>>> import numpy as np
>>> from numpy import linalg as LA
>>> np.set_printoptions(precision=1, suppress=True, linewidth=160)
>>> tidy = lambda a: np.round(a, 1) + 0
>>> cent = 5 * np.array([[1.9, 0.5, 0.8, 2.0, -0.8],
...     [-1.8, 0.2, -1.6, 1.1, -0.1],
...     [0.4, -0.8, -1.4, -0.7, 0.5]])
>>> rng = np.random.default_rng(83008)
>>> z = rng.integers(0, 3, 28)
>>> data = cent[z] + rng.normal(size=(28, 5))
>>> tidy(data)
array([[ -7.7,   1.6,  -7.9,   6.7,  -0.1],
       [ -9.5,   1.2,  -7.7,   4.7,   0.7],
       [  1.2,  -4.1,  -6.9,  -2.9,   3.5],
       [ -7.6,   3.2,  -8.9,   6.9,  -0.7],
       [  9.9,   1.6,   3.1,   8. ,  -3.7],
       [  2.5,  -5.1,  -7.4,  -3.4,   3.1],
       [  3.1,  -3.8,  -7.5,  -3.5,   1.7],
       [-10.4,   0.5,  -9.8,   5.8,  -1. ],
       [ -8. ,   0.8,  -6.6,   6.2,  -1.6],
       [-10. ,   0.2,  -6.5,   4.9,  -1. ],
       [  8.1,   4.4,   4.5,   8.5,  -3.1],
       [  8.6,   4. ,   2.7,  10.4,  -4.9],
       [  8.4,   1.4,   4. ,  10. ,  -4.2],
       [ 10.4,   3.5,   5.6,  12. ,  -3.6],
       [  7.9,   3.1,   3.5,  11. ,  -2.6],
       [ -0.2,  -4. ,  -6.5,  -4.9,   1.6],
       [ -7.7,   0.7,  -8.4,   5.7,   0.9],
       [ -9.4,   1.5,  -7.1,   6.4,  -0.9],
       [  3.5,  -2.3,  -8.2,  -2.6,   3. ],
       [  2.9,  -3.7,  -7.7,  -4.4,   2.1],
       [ -9.8,   1.6,  -8.6,   7.8,  -1.3],
       [  2. ,  -3.2,  -7.3,  -4. ,   1.9],
       [ -8.2,  -0.8, -11.3,   5.8,  -1.2],
       [  2.6,  -4.6,  -6.8,  -3. ,   1.8],
       [-10.5,   1. ,  -9.7,   5.7,   1.2],
       [  3. ,  -5.3,  -6.9,  -3.3,   3. ],
       [  8. ,   1. ,   3.5,   9.5,  -4.4],
       [  9.1,   2.9,   2.6,   8.6,  -3.8]])
>>> d = LA.norm(data[:, None] - data[None], axis=-1)
>>> LA.matrix_rank(d ** 2)
np.int64(7)
>>> tidy(d[:5, :5])
array([[ 0. ,  2.8, 14.8,  2. , 21.1],
       [ 2.8,  0. , 14.5,  3.9, 22.9],
       [14.8, 14.5,  0. , 15.8, 19.4],
       [ 2. ,  3.9, 15.8,  0. , 21.5],
       [21.1, 22.9, 19.4, 21.5,  0. ]])
>>> np.unravel_index(d.round(6).argmax(), d.shape)
(np.int64(13), np.int64(24))
>>> np.flatnonzero(d[9] < d.mean() / 2)
array([ 0,  1,  3,  7,  8,  9, 16, 17, 20, 22, 24])
>>> A2 = data / LA.norm(data, axis=1, keepdims=True)
>>> cov = A2 @ A2.T
>>> tidy(LA.norm(A2, axis=1))
array([1., 1., 1., 1., 1., 1., 1., 1., 1., 1., 1., 1., 1., 1., 1., 1., 1., 1., 1., 1., 1., 1., 1., 1., 1., 1., 1., 1.])
>>> (cov - 2 * np.eye(28)).round(6).argmax(axis=1)
array([20, 24,  5,  0, 27, 25, 19,  1, 20, 17, 13, 27, 26, 14, 13, 21, 24, 20,  6, 21,  8, 19,  7,  5,  1,  5, 12,  4])
>>> tidy(np.degrees(np.arccos(np.clip(cov[22, 13], -1, 1))))
np.float64(106.9)
>>> tidy(cov[22])
array([ 1. ,  1. ,  0.4,  0.9, -0.3,  0.3,  0.3,  1. ,  1. ,  0.9, -0.3, -0.2, -0.2, -0.3, -0.2,  0.3,  1. ,  0.9,  0.3,  0.2,  1. ,  0.3,  1. ,  0.3,  1. ,
        0.2, -0.2, -0.2])
>>> A2 = np.c_[data[:, :1] @ np.array([[-4]]), np.array([-1, 1, 0, -2, -1, 2, 2, 0, 1, 0, 0, 1, 2, 0, 2, -1, 3, 3, 3, 1, 2, -1, 1, -3, 1, -3, 1, -2])]
>>> tidy(A2)
array([[ 30.8,  -1. ],
       [ 37.9,   1. ],
       [ -4.9,   0. ],
       [ 30.4,  -2. ],
       [-39.6,  -1. ],
       [-10. ,   2. ],
       [-12.3,   2. ],
       [ 41.4,   0. ],
       [ 32. ,   1. ],
       [ 40. ,   0. ],
       [-32.5,   0. ],
       [-34.3,   1. ],
       [-33.7,   2. ],
       [-41.4,   0. ],
       [-31.6,   2. ],
       [  0.9,  -1. ],
       [ 30.8,   3. ],
       [ 37.6,   3. ],
       [-14.1,   3. ],
       [-11.8,   1. ],
       [ 39.3,   2. ],
       [ -7.8,  -1. ],
       [ 32.8,   1. ],
       [-10.3,  -3. ],
       [ 42. ,   1. ],
       [-12.1,  -3. ],
       [-31.8,   1. ],
       [-36.4,  -2. ]])
>>> tidy(LA.lstsq(data, A2[:, 0])[0])
array([-4.,  0.,  0.,  0.,  0.])
>>> cov = np.cov(data, rowvar=False)
>>> tidy(np.corrcoef(data.T))
array([[ 1. ,  0. ,  0.8,  0. , -0.3],
       [ 0. ,  1. ,  0.5,  0.9, -0.8],
       [ 0.8,  0.5,  1. ,  0.6, -0.8],
       [ 0. ,  0.9,  0.6,  1. , -0.9],
       [-0.3, -0.8, -0.8, -0.9,  1. ]])
>>> np.argsort(-data.std(axis=0).round(6), kind="stable")
array([0, 3, 2, 1, 4])
>>> tidy(cov)
array([[ 58.5,   0.3,  33.5,   2. ,  -6.5],
       [  0.3,   9. ,   8.7,  15.9,  -6.4],
       [ 33.5,   8.7,  29.7,  17.7, -10.7],
       [  2. ,  15.9,  17.7,  31.5, -13. ],
       [ -6.5,  -6.4, -10.7, -13. ,   6.7]])
>>> tidy(np.median(data, axis=0))
array([ 2.2,  0.9, -7. ,  5.8, -0.8])
>>> tidy(LA.eigvalsh(cov)[::-1])
array([87.3, 45.4,  1.2,  0.9,  0.6])
>>> cov.shape
(5, 5)
>>> Xs = data - data.mean(axis=0)
>>> Uu, s, VT = LA.svd(Xs, full_matrices=False)
>>> np.abs(Uu[:, 0]).argmax()
np.int64(13)
>>> np.abs(VT[0]).argmax()
np.int64(0)
>>> W0 = np.load("w.npy")
>>> W0
array([[ 0.6,  0.4, -2. , -1.6,  0. , -0.2,  0.2, -0.5],
       [-1.8, -4.8, -1.2, -1.2,  1.7,  2.4,  1.2,  0.6],
       [-1.1, -0.3,  0.5,  1.6, -1.2,  0.2,  1. ,  0.7],
       [ 1.4,  1.5,  0.4, -1.3, -0.1, -0.7, -1.8,  0.3],
       [ 0.5, -0.4, -1.3, -0.1,  0.8,  0.3,  0.2,  1. ],
       [ 1.5,  1.3,  1.7,  0.8,  0.1, -0.6, -0.6,  0. ],
       [ 0.2,  2. , -0.7, -0.8,  1.3, -1. ,  0.7,  0.6],
       [-0.1, -0.7, -0.4, -1. ,  0. ,  0.3, -0.8, -0.6],
       [-0.5, -0.9,  0.3, -1.2, -0.3,  0.4,  0.6, -0.5],
       [ 1.2, -3.2, -1.1,  1.4,  1.1,  1.6,  0.3, -0.7],
       [ 0.1,  6.6,  0.1,  1.7,  0.9, -3.2,  1.7,  1.7],
       [-2.5, -0.9, -1.2, -1. , -2.1,  0.5,  0. ,  0.7],
       [ 0.2,  0. , -1.1, -1.8, -0.2,  0.1, -2.3, -2.1],
       [-0.9,  2.7, -0.7,  0.3,  0.7, -1.4,  1.5,  0.4],
       [ 0.7,  1.8, -0.3,  0.8, -1.7, -0.9,  1.3, -1.6],
       [ 1.6,  0.3, -0.4,  0.5,  0.5, -0.2, -1. , -0.9],
       [-0.2,  2.7, -0.4,  0.6,  0.4, -1.4,  1.4,  1.2],
       [ 0. ,  0.6, -2.9, -0.4,  0.2, -0.3, -0.9,  0.9],
       [ 0. ,  0.8,  1.5, -0.4,  1.8, -0.3, -1.6,  0.1],
       [ 0. , -1.9,  0.6, -0.4,  0.4,  1. ,  0. , -1.4],
       [ 0.2,  0.2, -0.2,  0. , -1.8, -0.1,  0.4,  0.7],
       [ 1.6,  4.1, -0.6, -1.2, -1.3, -2.1, -1. , -1.7],
       [ 1.3, -0.3,  0.3,  1.6, -0.2,  0.1,  0.7,  0.3],
       [ 0.7, -1.7, -0.4,  1.5,  1.3,  0.8,  2.1, -1.5],
       [-1.1, -2. ,  1.8,  0.8,  0.8,  1. , -0.2, -0.7],
       [-0.8, -3.1,  0.2, -1.9, -0.2,  1.5,  0.8,  0.7],
       [-1.1,  0.2,  0.7, -0.9, -0.9, -0.1, -0.6, -0.2],
       [-0.2,  0.6,  1.2,  1.7,  0.1, -0.3, -1.1,  1.8]])
>>> d = LA.norm(W0[:, None] - W0[None], axis=-1)
>>> d.mean(axis=1).argmax()
np.int64(10)
>>> np.unravel_index(d.round(6).argmax(), d.shape)
(np.int64(1), np.int64(10))
>>> d[9].round(6).argsort(kind="stable")[:4]
array([ 9, 23, 19,  4])
>>> (d + 1e9 * np.eye(28)).round(6).argmin(axis=1)
array([17, 25, 20,  5, 17, 15, 13,  8,  7, 23, 16, 26,  7, 16, 20,  7, 13,  4,  5,  8,  2,  3,  2,  9, 19,  8,  8,  5])
>>> Xs = W0 - W0.mean(axis=0)
>>> V = LA.svd(Xs)[2][:7]
>>> A2 = Xs - Xs @ V.T @ V
>>> tidy((Xs @ V.T).std(axis=0))
array([2.6, 1.4, 1.2, 1.1, 1. , 0.8, 0.5])
>>> tidy(np.diag(V.T @ V))
array([1. , 0.8, 1. , 1. , 1. , 0.2, 1. , 1. ])
>>> t = np.radians(60)
>>> R = np.eye(8)
>>> R[0, 0] = R[6, 6] = np.cos(t)
>>> R[0, 6], R[6, 0] = -np.sin(t), np.sin(t)
>>> tidy(R)
array([[ 0.5,  0. ,  0. ,  0. ,  0. ,  0. , -0.9,  0. ],
       [ 0. ,  1. ,  0. ,  0. ,  0. ,  0. ,  0. ,  0. ],
       [ 0. ,  0. ,  1. ,  0. ,  0. ,  0. ,  0. ,  0. ],
       [ 0. ,  0. ,  0. ,  1. ,  0. ,  0. ,  0. ,  0. ],
       [ 0. ,  0. ,  0. ,  0. ,  1. ,  0. ,  0. ,  0. ],
       [ 0. ,  0. ,  0. ,  0. ,  0. ,  1. ,  0. ,  0. ],
       [ 0.9,  0. ,  0. ,  0. ,  0. ,  0. ,  0.5,  0. ],
       [ 0. ,  0. ,  0. ,  0. ,  0. ,  0. ,  0. ,  1. ]])
>>> A2 = W0 @ R.T
>>> tidy(np.abs(A2 - W0).max(axis=0))
array([2.2, 0. , 0. , 0. , 0. , 0. , 2.2, 0. ])
>>> M = np.load("block2.npy")
>>> tidy(M)
array([[-0.2,  0.5, -0.3, -0.4, -0.2,  0.3,  0.4,  0.2],
       [-0.3, -0.3,  0.1,  0. , -0.4, -0.4, -0.1,  0.5],
       [-0.6,  0.2, -0.2,  0.6,  0.1,  0.2, -0.1,  0.2],
       [ 0.3, -0.3, -0.8,  0.1, -0.3,  0. ,  0.1,  0.2],
       [-0.2,  0.1,  0.2, -0.3, -0.5,  0.2, -0.5,  0. ],
       [ 0.1,  0.2, -0.1,  0.3,  0.1, -0.1,  0. ,  0. ],
       [-0.4,  0. , -0.4, -0.5,  0.4, -0.5, -0.2, -0.1],
       [-0.3, -0.3,  0.3,  0. , -0.1, -0.1,  0.7,  0.1],
       [-0.3, -0.3, -0.2,  0. , -0.2,  0.2,  0.1, -0.7],
       [ 0. ,  0.5,  0. ,  0.3, -0.4, -0.6,  0. , -0.3]])
>>> O, V = LA.qr(M[:, :1])[0], LA.qr(M[:, 1:])[0]
>>> s = LA.svd(O.T @ V, compute_uv=False)
>>> tidy(LA.norm(O @ O.T - V @ V.T, 2))
np.float64(1.0)
>>> tidy(np.degrees(np.arccos(s.clip(0, 1))))
array([90.])
>>> tidy(s)
array([0.])
>>> feats = np.loadtxt("x.csv", delimiter=",")
>>> tidy(feats)
array([[ 1. ,  0. ,  0.1,  0. ,  0. ,  0.1,  0. ,  0. ,  0.1, -0.1],
       [ 0. ,  0.9, -0.2,  0.1, -0.1, -0.2,  0.1,  0. , -0.2,  0.2],
       [ 0.1, -0.2,  0.6,  0.2, -0.1, -0.5,  0.2, -0.1, -0.4,  0.4],
       [ 0. ,  0.1,  0.2,  0.9,  0. ,  0.2, -0.1,  0. ,  0.1, -0.2],
       [ 0. , -0.1, -0.1,  0. ,  1. , -0.1,  0.1,  0. , -0.1,  0.1],
       [ 0.1, -0.2, -0.5,  0.2, -0.1,  0.5,  0.2, -0.1, -0.4,  0.5],
       [ 0. ,  0.1,  0.2, -0.1,  0.1,  0.2,  0.9,  0. ,  0.2, -0.2],
       [ 0. ,  0. , -0.1,  0. ,  0. , -0.1,  0. ,  1. , -0.1,  0.1],
       [ 0.1, -0.2, -0.4,  0.1, -0.1, -0.4,  0.2, -0.1,  0.7,  0.4],
       [-0.1,  0.2,  0.4, -0.2,  0.1,  0.5, -0.2,  0.1,  0.4,  0.6]])
>>> O, V = LA.qr(feats[:, :4])[0], LA.qr(feats[:, 4:])[0]
>>> s = LA.svd(O.T @ V, compute_uv=False)
>>> tidy(np.degrees(np.arccos(s.clip(0, 1))))
array([90., 90., 90., 90.])
